>>> import numpy as np
>>> import numpy.linalg as la
>>> np.set_printoptions(precision=2, suppress=True, linewidth=200)
>>> arr = np.load("w.npy")
>>> print(arr)
[[ 0.95  0.02  0.06  0.5  -0.51  0.98 -0.98]
 [-0.68  0.01  0.01 -0.32  0.34 -0.68  0.67]
 [-0.43 -0.03  0.02 -0.19  0.21 -0.43  0.42]
 [-2.06  0.02  0.   -1.    1.04 -2.1   2.07]
 [ 0.7   0.04  0.01  0.33 -0.34  0.67 -0.7 ]
 [ 2.47 -0.02  0.    1.24 -1.2   2.41 -2.43]
 [ 1.19 -0.01 -0.01  0.62 -0.61  1.23 -1.23]
 [ 1.15 -0.01  0.01  0.58 -0.57  1.14 -1.13]
 [-3.38  0.   -0.01 -1.71  1.71 -3.37  3.36]
 [ 0.53  0.    0.01  0.28 -0.26  0.53 -0.54]
 [ 1.07  0.01  0.03  0.55 -0.61  1.09 -1.07]
 [ 0.19  0.04  0.    0.13 -0.1   0.17 -0.2 ]
 [ 1.33  0.01  0.01  0.67 -0.68  1.37 -1.35]
 [-1.07  0.    0.02 -0.55  0.56 -1.05  1.07]
 [ 5.93  0.03  0.    2.93 -2.97  5.89 -5.93]
 [ 0.48 -0.01 -0.01  0.23 -0.2   0.45 -0.45]
 [ 2.42  0.    0.02  1.23 -1.24  2.37 -2.4 ]
 [ 0.68  0.01 -0.02  0.32 -0.33  0.63 -0.61]
 [ 1.94 -0.01  0.01  0.96 -0.96  1.94 -1.94]
 [ 0.17  0.03 -0.01  0.08 -0.09  0.21 -0.17]
 [-0.32 -0.02 -0.02 -0.2   0.17 -0.3   0.32]
 [-2.02 -0.01 -0.01 -1.02  0.99 -2.01  2.01]
 [-0.47  0.   -0.02 -0.26  0.24 -0.46  0.47]
 [ 0.59  0.01  0.    0.27 -0.32  0.55 -0.59]
 [-3.98  0.02 -0.01 -1.98  1.98 -3.93  3.95]
 [-2.21  0.02  0.02 -1.08  1.15 -2.22  2.22]
 [-2.08  0.01 -0.03 -1.07  1.04 -2.09  2.08]
 [ 0.89 -0.02  0.    0.47 -0.47  0.92 -0.92]
 [ 2.46 -0.01  0.01  1.22 -1.21  2.46 -2.46]
 [-0.06 -0.02  0.01 -0.02  0.03 -0.07  0.08]
 [-2.2   0.03  0.   -1.1   1.05 -2.12  2.09]
 [ 2.06 -0.01 -0.01  1.01 -1.01  2.01 -2.  ]
 [ 0.26  0.04  0.01  0.14 -0.13  0.25 -0.28]
 [ 0.    0.   -0.03 -0.02  0.02  0.    0.  ]
 [ 0.66 -0.02 -0.04  0.33 -0.32  0.65 -0.62]
 [ 3.13 -0.01 -0.02  1.6  -1.56  3.15 -3.1 ]
 [ 3.6   0.01  0.01  1.82 -1.83  3.59 -3.59]
 [-1.59 -0.05 -0.01 -0.78  0.79 -1.58  1.56]
 [-3.28  0.    0.04 -1.64  1.65 -3.24  3.28]
 [-0.98  0.04 -0.02 -0.53  0.52 -0.98  1.03]]
>>> Xc = arr - arr.mean(axis=0)
>>> Uu, sv, Vh = la.svd(Xc, full_matrices=False)
>>> print(np.abs(Vh[-1]))
[0.41 0.25 0.64 0.57 0.14 0.06 0.14]
>>> print(np.round(sv ** 2 / (sv ** 2).sum(), 2) + 0)
[1. 0. 0. 0. 0. 0. 0.]
>>> print(np.abs(Vh[0]).argmax())
0
>>> print((np.sign(Uu[:, 0]) == np.sign(Uu[0, 0])).astype(int))
[1 0 0 0 1 1 1 1 0 1 1 0 1 0 1 1 1 1 1 0 0 0 0 1 0 0 0 1 1 0 0 1 1 0 1 1 1 0 0 0]
>>> print(np.abs(Uu[:, 0]).argmax())
14
>>> print(np.round((sv ** 2).sum() ** 2 / (sv ** 4).sum(), 2))
1.0
>>> out = arr / la.norm(arr, axis=1, keepdims=True)
>>> G = out @ out.T
>>> print(round(np.degrees(np.arccos(np.clip(G[11, 8], -1, 1))), 2))
171.05
>>> print((G - 2 * np.eye(40)).round(6).argmax(axis=1))
[10  3 37 25 14 31 27  5 24 28  0 32 18 38 36  5 36 31 28 12 22 24 26 16  8  3  8  6 18  2 24  5  4 20 31 36 14 21 24 26]
>>> P = arr @ la.solve(arr.T @ arr, arr.T)
>>> print(round(np.trace(P), 2))
7.0
>>> print(np.round(la.eigvalsh(P), 2) + 0)
[0. 0. 0. 0. 0. 0. 0. 0. 0. 0. 0. 0. 0. 0. 0. 0. 0. 0. 0. 0. 0. 0. 0. 0. 0. 0. 0. 0. 0. 0. 0. 0. 0. 1. 1. 1. 1. 1. 1. 1.]
>>> x0 = np.array([2, 2, 1, 1, -3, 1, 1])
>>> print(la.norm(arr @ x0) <= la.norm(arr, 2) * la.norm(x0) + 1e-9)
True
>>> print(np.sign((arr @ x0).round(6)))
[ 1. -1. -1. -1.  1.  1.  1.  1. -1.  1.  1.  1.  1. -1.  1.  1.  1.  1.  1.  1. -1. -1. -1.  1. -1. -1. -1.  1.  1. -1. -1.  1.  1. -1.  1.  1.  1. -1. -1. -1.]
>>> M = np.loadtxt("data.csv", delimiter=",")
>>> print(M)
[[ 0.16  0.23 -0.09  0.17 -0.21 -0.04  0.05]
 [ 0.23  0.62 -0.32  0.15  0.09 -0.1   0.2 ]
 [-0.09 -0.32  0.39 -0.07 -0.16  0.1   0.3 ]
 [ 0.17  0.15 -0.07  0.21 -0.32 -0.04 -0.04]
 [-0.21  0.09 -0.16 -0.32  0.76 -0.01  0.04]
 [-0.04 -0.1   0.1  -0.04 -0.01  0.03  0.06]
 [ 0.05  0.2   0.3  -0.04  0.04  0.06  0.83]]
>>> # symmetric, so the eigenvalues are real
>>> Uu, sv = la.svd(M)
Traceback (most recent call last):
  File "<python-input-26>", line 1, in <module>
    Uu, sv = la.svd(M)
    ^^^^^^
ValueError: too many values to unpack (expected 2)
>>> Uu, sv, Vh = la.svd(M, full_matrices=False)
>>> print(np.round(Vh @ Vh.T, 2) + 0)
[[1. 0. 0. 0. 0. 0. 0.]
 [0. 1. 0. 0. 0. 0. 0.]
 [0. 0. 1. 0. 0. 0. 0.]
 [0. 0. 0. 1. 0. 0. 0.]
 [0. 0. 0. 0. 1. 0. 0.]
 [0. 0. 0. 0. 0. 1. 0.]
 [0. 0. 0. 0. 0. 0. 1.]]
>>> print(Uu.shape, sv.shape, Vh.shape)
(7, 7) (7,) (7, 7)
>>> Uu, sv, Vh = la.svd(M)
>>> print(np.argmax(sv[:-1] / (sv[1:] + 1e-6)) + 1)
3
>>> print(sv.round(2) + 0)
[1. 1. 1. 0. 0. 0. 0.]
>>> out = Uu[:, :3] @ np.diag(sv[:3]) @ Vh[:3]
>>> print(out)
[[ 0.16  0.23 -0.09  0.17 -0.21 -0.04  0.05]
 [ 0.23  0.62 -0.32  0.15  0.09 -0.1   0.2 ]
 [-0.09 -0.32  0.39 -0.07 -0.16  0.1   0.3 ]
 [ 0.17  0.15 -0.07  0.21 -0.32 -0.04 -0.04]
 [-0.21  0.09 -0.16 -0.32  0.76 -0.01  0.04]
 [-0.04 -0.1   0.1  -0.04 -0.01  0.03  0.06]
 [ 0.05  0.2   0.3  -0.04  0.04  0.06  0.83]]
>>> print(la.matrix_rank(M, rtol=0.05))
3
>>> w, V = la.eigh(M)
>>> x0 = np.array([1, 1, 1, -1, 0, -1, 0])
>>> print(V * np.maximum(w, 0) @ V.T)
[[ 0.16  0.23 -0.09  0.17 -0.21 -0.04  0.05]
 [ 0.23  0.62 -0.32  0.15  0.09 -0.1   0.2 ]
 [-0.09 -0.32  0.39 -0.07 -0.16  0.1   0.3 ]
 [ 0.17  0.15 -0.07  0.21 -0.32 -0.04 -0.04]
 [-0.21  0.09 -0.16 -0.32  0.76 -0.01  0.04]
 [-0.04 -0.1   0.1  -0.04 -0.01  0.03  0.06]
 [ 0.05  0.2   0.3  -0.04  0.04  0.06  0.83]]
>>> print(round(float(x0 @ M @ x0), 2))
0.57
>>> def softmax(z):
...     e = np.exp(z - z.max(axis=-1, keepdims=True))
...     return e / e.sum(axis=-1, keepdims=True)
... 
>>> print(np.round(softmax(10 * M[4]), 2) + 0)
[0. 0. 0. 0. 1. 0. 0.]
>>> scores = M @ M.T / np.sqrt(7)
>>> print(softmax(scores + np.triu(np.full(scores.shape, -np.inf), 1)))
[[1.   0.   0.   0.   0.   0.   0.  ]
 [0.46 0.54 0.   0.   0.   0.   0.  ]
 [0.32 0.29 0.38 0.   0.   0.   0.  ]
 [0.26 0.25 0.23 0.26 0.   0.   0.  ]
 [0.18 0.2  0.18 0.17 0.26 0.   0.  ]
 [0.16 0.16 0.17 0.16 0.17 0.17 0.  ]
 [0.13 0.14 0.15 0.13 0.13 0.13 0.18]]
>>> print(softmax(scores))
[[0.15 0.15 0.14 0.15 0.13 0.14 0.14]
 [0.15 0.17 0.12 0.14 0.14 0.13 0.15]
 [0.14 0.13 0.16 0.14 0.13 0.15 0.16]
 [0.15 0.15 0.14 0.15 0.13 0.14 0.14]
 [0.13 0.15 0.13 0.12 0.19 0.14 0.14]
 [0.14 0.14 0.15 0.14 0.14 0.14 0.15]
 [0.13 0.14 0.15 0.13 0.13 0.13 0.18]]
>>> feats = np.load("case16.npy")
>>> print(feats)
[[12  1  4  8  6  5  4 16  7  7  0  7  0  0]
 [18  1  3 10 25  0 13 15 22 15 12 13 13  4]
 [ 0  6  5  2 11  0  2  0 15  6 32  0 14 18]
 [ 2  0  0  0  0  5  0  6  0  0  0  0  0  0]
 [ 0  8  9 11 11  3  2  0 12 10 23  3 11  8]
 [ 0  0  0  0  0  0  0  0  0  0  0  0  0  4]
 [ 0  0  0  0  0  0  0  0  0  0  0  0  0 10]
 [10  7  5 14  9  9  0 18  0  4  0 17  1  0]
 [12  0  5  7 21  0 14  7 27 18 18  3 12  4]
 [ 0  0  9  2  0  2  4  0 15 12  6  0  0  0]
 [14  0  0  0  1  0  3  7  4  0  0  0  0  0]
 [20 15 11 33 45  7 13 26 21 23 29 43 32 14]
 [ 0  0  0  0  0  3  0  2  0  0  0  0  0  0]
 [ 0  0  0  0  0  0  0  0  0  0  0  0  0  0]
 [12  0  9  6  7  0 14 11 27 22  4  0  0  0]
 [ 0  8  4  6 14  0  1  0 10  4 25  3 14 16]
 [ 0  0  6  0  0  0  0  0 12  5 10  0  0  0]
 [18  0  0  0  0  0  2 15  0  0  0  0  0  0]
 [ 0  5  0  0  3  0  0  0  0  0  9  0  4 18]
 [ 0  0  0  0  0  0  0  0  0  0  0  0  0  0]
 [ 0 16  0  4  2  6  0  0  0  0  8 11  6 18]
 [ 0  6 15 11  0  8  0  0 10 13 16  0  0  0]]
>>> out = np.c_[feats[:, :2] @ np.array([[3, 0], [3, -1]]), np.array([3, -2, -3, -1, 1, -1, 0, 3, 3, -1, 0, -3, -3, 1, 0, 1, 1, 1, 2, -1, -1, 1])]
>>> print(out)
[[ 39  -1   3]
 [ 57  -1  -2]
 [ 18  -6  -3]
 [  6   0  -1]
 [ 24  -8   1]
 [  0   0  -1]
 [  0   0   0]
 [ 51  -7   3]
 [ 36   0   3]
 [  0   0  -1]
 [ 42   0   0]
 [105 -15  -3]
 [  0   0  -3]
 [  0   0   1]
 [ 36   0   0]
 [ 24  -8   1]
 [  0   0   1]
 [ 54   0   1]
 [ 15  -5   2]
 [  0   0  -1]
 [ 48 -16  -1]
 [ 18  -6   1]]
>>> print(np.round(la.lstsq(feats, out[:, 0])[0], 2) + 0)
[3. 3. 0. 0. 0. 0. 0. 0. 0. 0. 0. 0. 0. 0.]
>>> print(la.norm(la.qr(feats)[0].T @ out, axis=0) ** 2 / ((out ** 2).sum(axis=0) + 1e-12))
[1.   1.   0.57]
>>> labels = out[:, 2] > np.median(out[:, 2])
>>> f = out[labels].mean(axis=0) - out[~labels].mean(axis=0)
>>> print(round(float((((out - out.mean(axis=0)) @ f > 0) == labels).mean()), 2))
0.77
>>> E = np.loadtxt("a.csv", delimiter=",")
>>> print(E)
[[ 0.82  0.12  1.83  1.28 -1.83  0.    0.06]
 [ 0.24 -1.12 -0.11  1.73  0.36  1.94 -0.89]
 [-0.16  1.76  1.16  1.81  0.14  0.82 -0.75]
 [-1.34  0.6  -1.99 -0.11 -0.06  0.68 -1.55]
 [ 0.94 -1.38 -0.61  1.48 -0.5   0.02 -1.84]
 [-0.27  1.11  1.69  0.4   0.76 -0.68 -1.91]
 [ 0.56 -0.77 -0.97  0.57 -2.5   0.19 -0.72]
 [ 1.71 -0.39 -1.03  0.99  0.83  1.3   1.22]
 [-0.69 -0.44 -1.11 -0.77 -0.01 -2.23 -1.24]
 [ 0.07  0.61 -0.24 -1.35  1.33  0.28 -2.21]
 [-1.2  -0.07 -0.61  0.88 -0.36 -2.32  0.94]
 [ 1.8   0.43 -0.5   0.03  1.37 -0.65 -1.74]
 [ 1.02  0.05 -0.35 -1.96  1.96 -0.34  0.23]
 [-0.38 -2.21  1.24  0.86  0.56  0.74 -0.9 ]
 [-1.79  0.54 -0.03  0.86 -1.89  0.18 -1.08]
 [ 0.2   0.77 -0.93 -1.01 -2.29 -0.98  0.53]
 [-0.04  0.23 -1.41  1.21  1.77 -1.19  0.96]
 [-1.42  0.73 -0.28  0.3  -0.82  2.31  0.55]
 [ 1.25 -1.88 -0.18  0.21  0.59 -1.69 -0.81]
 [-0.55  1.42 -1.85 -0.74  0.52 -1.45  0.58]
 [-1.43  0.48  1.87 -0.99  0.48 -0.65 -1.25]
 [-0.4  -1.25 -0.31 -0.84 -0.52  2.43  0.54]
 [ 1.63 -0.89  1.22  1.08 -0.04  1.62 -0.54]
 [-0.38  1.76  0.61 -0.92  2.    0.07 -0.74]
 [-0.59  2.52 -1.39 -0.57  0.09  0.18 -0.06]
 [-0.58  1.55 -0.08 -0.81 -1.8   1.13  1.04]
 [ 2.17 -0.68  0.39  0.04  1.71 -0.73  0.48]
 [ 0.08 -1.91 -0.88 -1.5   0.42 -1.44  0.27]
 [-1.41 -1.68 -0.06  1.69 -0.13  0.12  1.14]
 [-0.04  0.87  0.1  -1.18  0.66  0.93 -2.36]
 [-0.78 -1.5   1.28  1.12 -1.34 -0.61  1.05]
 [-1.22  1.    0.28  1.2   0.68  0.28  2.11]
 [-0.7  -1.31  1.46  1.01 -1.18  0.99 -1.12]
 [ 0.43  1.11 -0.8   2.25 -0.11 -1.35 -0.19]
 [ 2.14  1.07  0.73 -1.07  0.7  -0.79 -0.71]
 [-0.38  1.34 -1.17  0.31 -1.67  1.59 -0.54]
 [ 0.27  1.06  0.79  1.83 -1.93  0.21  0.27]
 [-1.92  0.61 -0.58 -1.66 -0.31  1.14  0.66]
 [ 0.56 -0.13 -1.67 -1.38  0.81  0.74  1.67]
 [ 1.37  1.47  0.19 -0.93 -1.35  1.48  0.04]
 [ 0.13  1.44  0.24 -2.27 -0.32 -0.83  0.96]
 [-0.68  0.46  0.88 -1.94  0.71  0.63  1.7 ]
 [-0.92  0.75  1.24 -0.75 -0.47 -0.31  2.28]
 [ 1.85  1.71  0.04  0.03  0.42 -0.22 -1.56]]
>>> labels = E[:, 5] > np.median(E[:, 5])
>>> f = E[labels].mean(axis=0) - E[~labels].mean(axis=0)
>>> print(round(float((((E - E.mean(axis=0)) @ f > 0) == labels).mean()), 2))
0.93
>>> print(((E - E.mean(axis=0)) @ f > 0).astype(int))
[1 1 1 1 0 0 1 1 0 0 0 0 0 1 1 0 0 1 0 0 0 1 1 0 1 1 0 0 1 1 0 1 1 0 0 1 1 1 1 1 0 1 0 0]
>>> print(np.argsort(-np.abs(f).round(6), kind="stable"))
[5 4 0 1 2 3 6]
